% ipython --no-banner

In [1]: import numpy as np

In [2]: from numpy import linalg as LA

In [3]: np.set_printoptions(precision=2, suppress=True, linewidth=160, legacy="1.25")

In [4]: def rnd(a):
   ...:     return np.round(a, 2) + 0
   ...: 

In [5]: other = np.array([[1, 1], [1, -1]])

In [6]: rng = np.random.default_rng(904244)

In [7]: K = np.kron(other, np.kron(other, other))[rng.permutation(8)][:5]

In [8]: K
Out[8]: 
array([[ 1,  1,  1,  1,  1,  1,  1,  1],
       [ 1,  1, -1, -1, -1, -1,  1,  1],
       [ 1,  1, -1, -1,  1,  1, -1, -1],
       [ 1, -1,  1, -1, -1,  1, -1,  1],
       [ 1,  1,  1,  1, -1, -1, -1, -1]])

In [9]: other = K / LA.norm(K, axis=1, keepdims=True)

In [10]: G = other @ other.T

In [11]: np.argwhere(np.triu(np.abs(G) > 0.95, 1))
Out[11]: array([], shape=(0, 2), dtype=int64)

In [12]: rnd(G[1])
Out[12]: array([0., 1., 0., 0., 0.])

In [13]: (G - 2 * np.eye(5)).round(6).argmax(axis=1)
Out[13]: array([1, 0, 0, 0, 0])

In [14]: other = K[0, 0] * K[1:] - np.outer(K[1:, 0], K[0])

In [15]: other
Out[15]: 
array([[ 0,  0, -2, -2, -2, -2,  0,  0],
       [ 0,  0, -2, -2,  0,  0, -2, -2],
       [ 0, -2,  0, -2, -2,  0, -2,  0],
       [ 0,  0,  0,  0, -2, -2, -2, -2]])

In [16]: np.flatnonzero(~other.round(6).any(axis=1))
Out[16]: array([], dtype=int64)

In [17]: K[:, 0] / K[0, 0]
Out[17]: array([1., 1., 1., 1., 1.])

In [18]: LA.matrix_rank(other), LA.matrix_rank(K)
Out[18]: (4, 5)

In [19]: data = np.minimum.outer(np.arange(1, 5), np.arange(1, 5)) * -3

In [20]: data
Out[20]: 
array([[ -3,  -3,  -3,  -3],
       [ -3,  -6,  -6,  -6],
       [ -3,  -6,  -9,  -9],
       [ -3,  -6,  -9, -12]])

In [21]: evals, evecs = LA.eig(data)

In [22]: rnd(np.sort(LA.eigvals(data @ data)))
Out[22]: array([  0.72,   1.63,   9.  , 618.65])

In [23]: rnd(np.prod(evals))
Out[23]: 81.0

In [24]: rnd(data @ evecs[:, 0] - evals[0] * evecs[:, 0])
Out[24]: array([0., 0., 0., 0.])

In [25]: rnd(evals)
Out[25]: array([-24.87,  -3.  ,  -1.28,  -0.85])

In [26]: th = np.radians(30)

In [27]: R = np.eye(4)

In [28]: R[1, 1] = R[0, 0] = np.cos(th)

In [29]: R[1, 0], R[0, 1] = -np.sin(th), np.sin(th)

In [30]: rnd(R)
Out[30]: 
array([[ 0.87,  0.5 ,  0.  ,  0.  ],
       [-0.5 ,  0.87,  0.  ,  0.  ],
       [ 0.  ,  0.  ,  1.  ,  0.  ],
       [ 0.  ,  0.  ,  0.  ,  1.  ]])

In [31]: other = data @ R.T

In [32]: rnd(LA.svd(data, compute_uv=False)), rnd(LA.svd(other, compute_uv=False))
Out[32]: (array([24.87,  3.  ,  1.28,  0.85]), array([24.87,  3.  ,  1.28,  0.85]))

In [33]: np.allclose(data @ data.T, other @ other.T)
Out[33]: True

In [34]: rnd(np.abs(other - data).max(axis=0))
Out[34]: array([2.6, 2.3, 0. , 0. ])

In [35]: rnd(other)
Out[35]: 
array([[ -4.1,  -1.1,  -3. ,  -3. ],
       [ -5.6,  -3.7,  -6. ,  -6. ],
       [ -5.6,  -3.7,  -9. ,  -9. ],
       [ -5.6,  -3.7,  -9. , -12. ]])

In [36]: evals, evecs = LA.eigh(data)

In [37]: x0 = np.array([2, 1, 2, 1])

In [38]: np.abs(data).sum(axis=1).max(), rnd(np.abs(evals).max())
Out[38]: (30, 24.87)

In [39]: x0 @ data @ x0 / (x0 @ x0), rnd(evals[0]), rnd(evals[-1])
Out[39]: (-18.6, -24.87, -0.85)

In [40]: x0 @ data @ x0
Out[40]: -186

In [41]: O, R = LA.qr(data)

In [42]: np.allclose(R.T @ R, data.T @ data)
Out[42]: True

In [43]: rnd(O)
Out[43]: 
array([[-0.5 ,  0.87,  0.  ,  0.  ],
       [-0.5 , -0.29,  0.82,  0.  ],
       [-0.5 , -0.29, -0.41, -0.71],
       [-0.5 , -0.29, -0.41,  0.71]])

In [44]: O.shape, R.shape
Out[44]: ((4, 4), (4, 4))

In [45]: rnd(np.trace(O @ O.T))
Out[45]: 4.0

In [46]: J = np.load("test19.npy")

In [47]: J
Out[47]: 
array([[-0.62,  0.88, -4.84,  4.14,  7.63],
       [ 2.4 ,  3.51,  6.93, -3.5 , -4.65],
       [-2.45, -3.09,  3.01, -6.39, -5.88],
       [ 6.03, -3.8 ,  3.19, -2.15, -5.87],
       [ 5.09, -3.02, -6.68, -4.52, -0.04],
       [-8.73, -2.49,  3.27,  2.59,  0.39],
       [-8.18, -3.92,  1.46, -3.86,  0.84],
       [-4.49,  4.85,  0.45, -6.41, -3.89],
       [-6.28,  2.24, -6.1 , -2.93,  3.12],
       [ 6.53, -3.34, -0.99, -6.72, -0.43],
       [-3.47, -4.07,  4.27,  1.75,  7.08],
       [ 2.79,  5.93,  3.32,  6.03, -3.11],
       [ 6.98, -4.42, -0.72, -0.22, -5.59],
       [-0.8 ,  6.74,  2.91,  6.3 ,  2.42],
       [-0.18, -6.88,  5.22,  1.99, -4.62],
       [ 3.22, -5.86, -5.39,  4.62, -2.21],
       [-3.47, -3.2 ,  8.8 , -0.54, -0.16],
       [-0.68,  0.77,  7.84, -1.99,  5.79],
       [-1.13, -5.35, -7.75, -0.78, -3.06],
       [ 6.18,  4.56, -1.97, -5.47,  2.67],
       [-4.37,  6.81, -5.18, -2.59, -1.  ],
       [-0.95,  1.83,  0.3 , -8.87,  4.12],
       [-1.32,  8.07,  4.94,  2.96, -0.13],
       [-3.59,  1.2 , -4.11,  6.38,  5.29],
       [ 0.71,  6.07, -5.98,  1.93,  4.81],
       [ 8.06, -0.11,  2.75, -1.25, -5.08],
       [-3.97,  4.89, -0.6 ,  4.8 ,  6.07],
       [ 3.25,  8.14,  1.69, -2.43,  3.8 ],
       [ 4.08, -1.91,  4.19, -6.64,  4.25],
       [ 1.15, -7.83, -3.15,  0.53,  5.21],
       [-0.39,  7.36,  2.69,  4.55,  4.22],
       [ 2.92,  3.15, -0.08, -2.3 ,  8.73]])

In [48]: rnd(LA.norm(J, 1)), rnd(LA.norm(J, np.inf))
Out[48]: (136.29, 21.3)

In [49]: rnd(LA.norm(J, "nuc"))
Out[49]: 124.99

In [50]: rnd(LA.norm(J, 2))
Out[50]: 31.59

In [51]: rnd(LA.norm(J, axis=0))
Out[51]: array([24.58, 27.17, 25.17, 24.3 , 25.17])

In [52]: rnd(LA.norm(J, axis=1))
Out[52]: 
array([10.  , 10.  , 10.  , 10.  , 10.  , 10.  , 10.  , 10.01, 10.  , 10.01, 10.  , 10.  , 10.  , 10.  , 10.  , 10.  , 10.  , 10.  , 10.  , 10.  , 10.  ,
       10.  , 10.  , 10.  , 10.  , 10.  , 10.  , 10.  , 10.  , 10.  , 10.  , 10.  ])

In [53]: x0 = np.array([0, 3, 2, 2, 0])

In [54]: y = J @ x0

In [55]: rnd(LA.lstsq(J, y)[0])
Out[55]: array([0., 3., 2., 2., 0.])

In [56]: y = y + 0.02 * rng.normal(size=32)

In [57]: rnd(y)
Out[57]: 
array([  1.25,  17.41, -16.  ,  -9.3 , -31.45,   4.27, -16.57,   2.65, -11.3 , -25.45,  -0.15,  36.5 , -15.12,  38.62,  -6.25, -19.12,   6.93,  14.  , -33.1 ,
        -1.21,   4.93, -11.63,  40.03,   8.14,  10.1 ,   2.68,  23.09,  22.94, -10.61, -28.75,  36.58,   4.67])

In [58]: beta, *_ = LA.lstsq(J, y)

In [59]: rnd(J.T @ (y - J @ beta))
Out[59]: array([0., 0., 0., 0., 0.])

In [60]: F = np.load("layer6.npy")

In [61]: F
Out[61]: 
array([[ 9.,  2.,  0., -2., -4.,  2.,  2., -4.,  2., -2.],
       [ 2.,  6.,  0., -1., -2.,  1.,  1., -2.,  1., -1.],
       [ 0.,  0.,  5.,  0.,  0.,  0.,  0.,  0.,  0.,  0.],
       [-2., -1.,  0.,  6.,  2., -1., -1.,  2., -1.,  1.],
       [-4., -2.,  0.,  2.,  9., -2., -2.,  4., -2.,  2.],
       [ 2.,  1.,  0., -1., -2.,  6.,  1., -2.,  1., -1.],
       [ 2.,  1.,  0., -1., -2.,  1.,  6., -2.,  1., -1.],
       [-4., -2.,  0.,  2.,  4., -2., -2.,  9., -2.,  2.],
       [ 2.,  1.,  0., -1., -2.,  1.,  1., -2.,  6., -1.],
       [-2., -1.,  0.,  1.,  2., -1., -1.,  2., -1.,  6.]])

In [62]: O, R = LA.qr(F)

In [63]: rnd(O @ R)
Out[63]: 
array([[ 9.,  2.,  0., -2., -4.,  2.,  2., -4.,  2., -2.],
       [ 2.,  6.,  0., -1., -2.,  1.,  1., -2.,  1., -1.],
       [ 0.,  0.,  5.,  0.,  0.,  0.,  0.,  0.,  0.,  0.],
       [-2., -1.,  0.,  6.,  2., -1., -1.,  2., -1.,  1.],
       [-4., -2.,  0.,  2.,  9., -2., -2.,  4., -2.,  2.],
       [ 2.,  1.,  0., -1., -2.,  6.,  1., -2.,  1., -1.],
       [ 2.,  1.,  0., -1., -2.,  1.,  6., -2.,  1., -1.],
       [-4., -2.,  0.,  2.,  4., -2., -2.,  9., -2.,  2.],
       [ 2.,  1.,  0., -1., -2.,  1.,  1., -2.,  6., -1.],
       [-2., -1.,  0.,  1.,  2., -1., -1.,  2., -1.,  6.]])

In [64]: O.shape, R.shape
Out[64]: ((10, 10), (10, 10))

In [65]: np.trace(O @ O.T)
Out[65]: 10.0

In [66]: evals, evecs = LA.eigh(F)

In [67]: np.abs(evecs[:, -1]).round(6).argmax()
Out[67]: 0

In [68]: rnd(evals)
Out[68]: array([ 5.,  5.,  5.,  5.,  5.,  5.,  5.,  5.,  5., 23.])

In [69]: rnd(LA.eigvalsh(F + -3 * np.eye(10)))
Out[69]: array([ 2.,  2.,  2.,  2.,  2.,  2.,  2.,  2.,  2., 20.])

In [70]: rnd(evecs.T @ evecs)
Out[70]: 
array([[1., 0., 0., 0., 0., 0., 0., 0., 0., 0.],
       [0., 1., 0., 0., 0., 0., 0., 0., 0., 0.],
       [0., 0., 1., 0., 0., 0., 0., 0., 0., 0.],
       [0., 0., 0., 1., 0., 0., 0., 0., 0., 0.],
       [0., 0., 0., 0., 1., 0., 0., 0., 0., 0.],
       [0., 0., 0., 0., 0., 1., 0., 0., 0., 0.],
       [0., 0., 0., 0., 0., 0., 1., 0., 0., 0.],
       [0., 0., 0., 0., 0., 0., 0., 1., 0., 0.],
       [0., 0., 0., 0., 0., 0., 0., 0., 1., 0.],
       [0., 0., 0., 0., 0., 0., 0., 0., 0., 1.]])

In [71]: rnd(evecs @ np.diag(evals) @ evecs.T)
Out[71]: 
array([[ 9.,  2.,  0., -2., -4.,  2.,  2., -4.,  2., -2.],
       [ 2.,  6.,  0., -1., -2.,  1.,  1., -2.,  1., -1.],
       [ 0.,  0.,  5.,  0.,  0.,  0.,  0.,  0.,  0.,  0.],
       [-2., -1.,  0.,  6.,  2., -1., -1.,  2., -1.,  1.],
       [-4., -2.,  0.,  2.,  9., -2., -2.,  4., -2.,  2.],
       [ 2.,  1.,  0., -1., -2.,  6.,  1., -2.,  1., -1.],
       [ 2.,  1.,  0., -1., -2.,  1.,  6., -2.,  1., -1.],
       [-4., -2.,  0.,  2.,  4., -2., -2.,  9., -2.,  2.],
       [ 2.,  1.,  0., -1., -2.,  1.,  1., -2.,  6., -1.],
       [-2., -1.,  0.,  1.,  2., -1., -1.,  2., -1.,  6.]])

In [72]: rnd(LA.svd(F, compute_uv=False))
Out[72]: array([23.,  5.,  5.,  5.,  5.,  5.,  5.,  5.,  5.,  5.])
